$ python3 -q
>>> import numpy as np
>>> from numpy import linalg as LA
>>> np.set_printoptions(precision=2, suppress=True, linewidth=140, floatmode="fixed")
>>> rng = np.random.default_rng(4804)
>>> idx = rng.integers(0, 3, 5)
>>> mat = np.triu((idx[:, None] == idx) & (rng.random((5, 5)) < 0.8), 1).astype(int)
>>> mat += mat.T
>>> mat
array([[0, 0, 0, 0, 0],
       [0, 0, 1, 0, 1],
       [0, 1, 0, 0, 0],
       [0, 0, 0, 0, 1],
       [0, 1, 0, 1, 0]])
>>> np.argwhere(np.triu(mat))
array([[1, 2],
       [1, 4],
       [3, 4]])
>>> L = np.diag(mat.sum(axis=1)) - mat
>>> np.round(LA.eigvalsh(L), 2) + 0
array([0.00, 0.00, 0.59, 2.00, 3.41])
>>> round(LA.det(L[1:, 1:]))
0
>>> LA.matrix_rank(L)
np.int64(3)
>>> L
array([[ 0,  0,  0,  0,  0],
       [ 0,  2, -1,  0, -1],
       [ 0, -1,  1,  0,  0],
       [ 0,  0,  0,  1, -1],
       [ 0, -1,  0, -1,  2]])
>>> L @ np.ones(5)
array([0.00, 0.00, 0.00, 0.00, 0.00])
>>> (LA.eigvalsh(L) < 1e-8).sum()
np.int64(2)
>>> w1 = np.array([[9, 3, 7, 0], [3, 2, 1, 3], [9, 2, 0, 7], [0, 5, 0, 8], [3, 4, 7, 1]])
>>> coef = np.array([0, 7, -1, -2])
>>> H = np.maximum(L @ w1 + coef, 0)
>>> (H > 0).astype(int)
array([[0, 1, 0, 0],
       [0, 1, 0, 0],
       [1, 1, 0, 1],
       [0, 1, 0, 1],
       [1, 1, 1, 0]])
>>> Z = np.array([[1, 0], [3, 3], [3, 3], [0, 3]])
>>> (H @ Z).round(6).argmax(axis=1)
array([0, 0, 0, 1, 0])
>>> print(w1 @ Z)
[[39 30]
 [12 18]
 [15 27]
 [15 39]
 [36 36]]
>>> np.allclose(mat @ mat.T, mat.T @ mat)
True
>>> mat.inv()
Traceback (most recent call last):
  File "<python-input-24>", line 1, in <module>
    mat.inv()
    ^^^^^^^
AttributeError: 'numpy.ndarray' object has no attribute 'inv'
>>> np.round(np.abs(LA.eigvals(mat)).max(), 2)
np.float64(1.62)
>>> np.allclose(mat, mat.T)
True
>>> np.round(LA.det(mat), 2)
np.float64(0.0)
>>> print((mat + mat.T) / 2)
[[0.00 0.00 0.00 0.00 0.00]
 [0.00 0.00 1.00 0.00 1.00]
 [0.00 1.00 0.00 0.00 0.00]
 [0.00 0.00 0.00 0.00 1.00]
 [0.00 1.00 0.00 1.00 0.00]]
>>> LA.matrix_power(mat, 3)
array([[0, 0, 0, 0, 0],
       [0, 0, 2, 0, 3],
       [0, 2, 0, 1, 0],
       [0, 0, 1, 0, 2],
       [0, 3, 0, 2, 0]])
>>> np.trace(mat)
np.int64(0)
>>> print(np.sort(np.abs(LA.eigvals(mat))))
[0.00 0.62 0.62 1.62 1.62]
>>> round(float(LA.norm(mat, 2) / LA.norm(mat)), 2)
0.66
>>> print(LA.matrix_rank(mat, rtol=0.1))
4
>>> data = np.load("m.npy")
>>> data
array([[ 1.00,  0.00,  0.00,  0.00,  0.00,  0.00],
       [ 0.00,  1.00,  0.00,  0.00,  0.00,  0.00],
       [ 0.00,  0.00,  1.00,  0.00,  0.00,  0.00],
       [ 0.00,  0.00,  0.00,  0.81, -0.59,  0.00],
       [ 0.00,  0.00,  0.00,  0.59,  0.81,  0.00],
       [ 0.00,  0.00,  0.00,  0.00,  0.00,  1.00]])
>>> np.flatnonzero(LA.matrix_power((data != 0) + (data.T != 0) + np.eye(6), 6)[3])
array([3, 4])
>>> np.sort(LA.eigvals(data).real)
array([0.81, 0.81, 1.00, 1.00, 1.00, 1.00])
>>> data @ data
array([[ 1.00,  0.00,  0.00,  0.00,  0.00,  0.00],
       [ 0.00,  1.00,  0.00,  0.00,  0.00,  0.00],
       [ 0.00,  0.00,  1.00,  0.00,  0.00,  0.00],
       [ 0.00,  0.00,  0.00,  0.31, -0.95,  0.00],
       [ 0.00,  0.00,  0.00,  0.95,  0.31,  0.00],
       [ 0.00,  0.00,  0.00,  0.00,  0.00,  1.00]])
